>>> import numpy as np
>>> np.set_printoptions(precision=2, suppress=True, linewidth=200, sign=" ")
>>> def tidy(a):
...     return np.round(a, 2) + 0
... 
>>> F = np.loadtxt("dump.csv", delimiter=",")
>>> F
array([[ 9.,  4., -4.,  0.,  2., -4., -2.,  6.,  4., -6.,  4., -4.,  0.],
       [ 4.,  9., -4.,  0.,  2., -4., -2.,  6.,  4., -6.,  4., -4.,  0.],
       [-4., -4.,  9.,  0., -2.,  4.,  2., -6., -4.,  6., -4.,  4.,  0.],
       [ 0.,  0.,  0.,  5.,  0.,  0.,  0.,  0.,  0.,  0.,  0.,  0.,  0.],
       [ 2.,  2., -2.,  0.,  6., -2., -1.,  3.,  2., -3.,  2., -2.,  0.],
       [-4., -4.,  4.,  0., -2.,  9.,  2., -6., -4.,  6., -4.,  4.,  0.],
       [-2., -2.,  2.,  0., -1.,  2.,  6., -3., -2.,  3., -2.,  2.,  0.],
       [ 6.,  6., -6.,  0.,  3., -6., -3., 14.,  6., -9.,  6., -6.,  0.],
       [ 4.,  4., -4.,  0.,  2., -4., -2.,  6.,  9., -6.,  4., -4.,  0.],
       [-6., -6.,  6.,  0., -3.,  6.,  3., -9., -6., 14., -6.,  6.,  0.],
       [ 4.,  4., -4.,  0.,  2., -4., -2.,  6.,  4., -6.,  9., -4.,  0.],
       [-4., -4.,  4.,  0., -2.,  4.,  2., -6., -4.,  6., -4.,  9.,  0.],
       [ 0.,  0.,  0.,  0.,  0.,  0.,  0.,  0.,  0.,  0.,  0.,  0.,  5.]])
>>> x0 = np.ones(13)
>>> for _ in range(4):
...     x0 = F @ x0
...     x0 /= np.linalg.norm(x0)
...     print(round(x0 @ F @ x0, 2))
... 
25.17
52.42
52.99
53.0
>>> tidy(np.linalg.eigvalsh(F)[-1])
np.float64(53.0)
>>> rng = np.random.default_rng(378605)
>>> z = rng.permutation(13)
>>> z
array([  7,  12,   8,   0,  11,   2,   3,  10,   1,   4,   5,   6,   9])
>>> out = F[z][:, z]
>>> np.trace(out)
np.float64(113.0)
>>> tidy(np.linalg.norm(F[11], 1)), tidy(np.linalg.norm(F[11], np.inf))
(np.float64(49.0), np.float64(9.0))
>>> print(tidy(np.linalg.norm(F, axis=1)))
[ 16.03  16.03  16.03   5.     9.11  16.03   9.11  23.39  16.03  23.39  16.03  16.03   5.  ]
>>> tidy(np.linalg.norm(F, 2))
np.float64(53.0)
>>> tidy(np.linalg.norm(F) ** 2 / np.linalg.norm(F, 2) ** 2)
np.float64(1.11)
>>> J = rng.normal(size=(33, 4)) + 5 * np.array([8, 5, 4, 9])
>>> tidy(J)
array([[ 39.44,  23.84,  19.6 ,  45.22],
       [ 39.94,  23.92,  19.58,  44.37],
       [ 39.48,  26.14,  19.82,  43.61],
       [ 40.59,  24.57,  19.81,  45.37],
       [ 40.11,  26.6 ,  20.84,  44.37],
       [ 38.58,  23.88,  19.95,  44.69],
       [ 39.95,  24.81,  19.33,  43.82],
       [ 40.83,  24.74,  18.69,  43.75],
       [ 40.41,  23.65,  19.59,  44.81],
       [ 40.84,  26.38,  20.67,  45.54],
       [ 40.5 ,  25.46,  20.67,  45.97],
       [ 39.22,  26.27,  20.54,  44.43],
       [ 40.1 ,  27.55,  20.2 ,  44.19],
       [ 39.96,  25.88,  21.1 ,  42.94],
       [ 40.25,  23.97,  20.55,  44.66],
       [ 39.16,  26.31,  20.85,  44.28],
       [ 40.25,  25.48,  20.94,  43.07],
       [ 41.48,  24.08,  19.23,  44.29],
       [ 40.33,  25.25,  19.54,  45.02],
       [ 40.82,  25.52,  20.25,  43.15],
       [ 39.99,  23.01,  20.37,  46.48],
       [ 38.61,  24.59,  18.17,  44.26],
       [ 40.79,  26.86,  18.44,  43.71],
       [ 40.15,  25.98,  21.63,  47.27],
       [ 40.34,  24.77,  21.49,  45.09],
       [ 39.97,  25.57,  18.69,  44.26],
       [ 37.85,  25.64,  19.42,  45.46],
       [ 38.72,  25.04,  20.26,  45.58],
       [ 39.5 ,  24.33,  18.85,  45.86],
       [ 38.83,  24.51,  20.11,  44.4 ],
       [ 40.25,  25.58,  19.  ,  44.37],
       [ 39.4 ,  25.35,  19.69,  44.21],
       [ 39.03,  24.38,  20.2 ,  44.37]])
>>> d = np.linalg.norm(J[:, None] - J[None], axis=-1)
>>> d.shape
(33, 33)
>>> print(d[11].round(6).argsort(kind="stable")[:4])
[ 11  15   4   2]
>>> d.mean(axis=1).argmax()
np.int64(23)
>>> (d + 1e9 * np.eye(33)).round(6).argmin(axis=1)
array([  1,   8,  31,  18,  11,  29,  31,   6,   1,  10,   9,  15,   4,  16,   8,  11,  13,   7,   3,  16,   0,  25,  30,  10,  14,  30,  27,  29,   0,  32,  25,   6,  29])
>>> np.linalg.matrix_rank(d ** 2)
np.int64(6)
>>> out = np.c_[J[:, :3] @ np.array([[2, 0, 2], [-2, 2, 0], [1, 2, 0]]), np.array([1, 1, 0, 0, 0, 1, 1, 1, 2, 1, 1, 0, 0, 2, 0, 2, 0, 2, 2, 0, 1, 0, 2, 0, 2, 2, 2, 0, 2, 2, 2, 2, 0])]
>>> tidy(out)
array([[ 50.81,  86.87,  78.88,   1.  ],
       [ 51.62,  86.99,  79.87,   1.  ],
       [ 46.5 ,  91.93,  78.97,   0.  ],
       [ 51.85,  88.76,  81.19,   0.  ],
       [ 47.87,  94.87,  80.23,   0.  ],
       [ 49.36,  87.64,  77.17,   1.  ],
       [ 49.62,  88.27,  79.91,   1.  ],
       [ 50.87,  86.86,  81.67,   1.  ],
       [ 53.11,  86.47,  80.82,   2.  ],
       [ 49.59,  94.1 ,  81.69,   1.  ],
       [ 50.75,  92.27,  81.  ,   1.  ],
       [ 46.45,  93.62,  78.45,   0.  ],
       [ 45.32,  95.5 ,  80.21,   0.  ],
       [ 49.28,  93.96,  79.93,   2.  ],
       [ 53.12,  89.03,  80.5 ,   0.  ],
       [ 46.56,  94.32,  78.32,   2.  ],
       [ 50.49,  92.85,  80.51,   0.  ],
       [ 54.03,  86.62,  82.95,   2.  ],
       [ 49.69,  89.59,  80.65,   2.  ],
       [ 50.85,  91.55,  81.64,   0.  ],
       [ 54.35,  86.76,  79.99,   1.  ],
       [ 46.22,  85.51,  77.22,   0.  ],
       [ 46.31,  90.58,  81.59,   2.  ],
       [ 49.99,  95.22,  80.31,   0.  ],
       [ 52.64,  92.52,  80.68,   2.  ],
       [ 47.51,  88.53,  79.95,   2.  ],
       [ 43.83,  90.14,  75.69,   2.  ],
       [ 47.61,  90.6 ,  77.43,   0.  ],
       [ 49.2 ,  86.35,  79.01,   2.  ],
       [ 48.76,  89.25,  77.67,   2.  ],
       [ 48.34,  89.17,  80.5 ,   2.  ],
       [ 47.79,  90.07,  78.79,   2.  ],
       [ 49.5 ,  89.17,  78.06,   0.  ]])
>>> tidy(np.linalg.lstsq(J, out[:, 0])[0])
array([ 2., -2.,  1.,  0.])
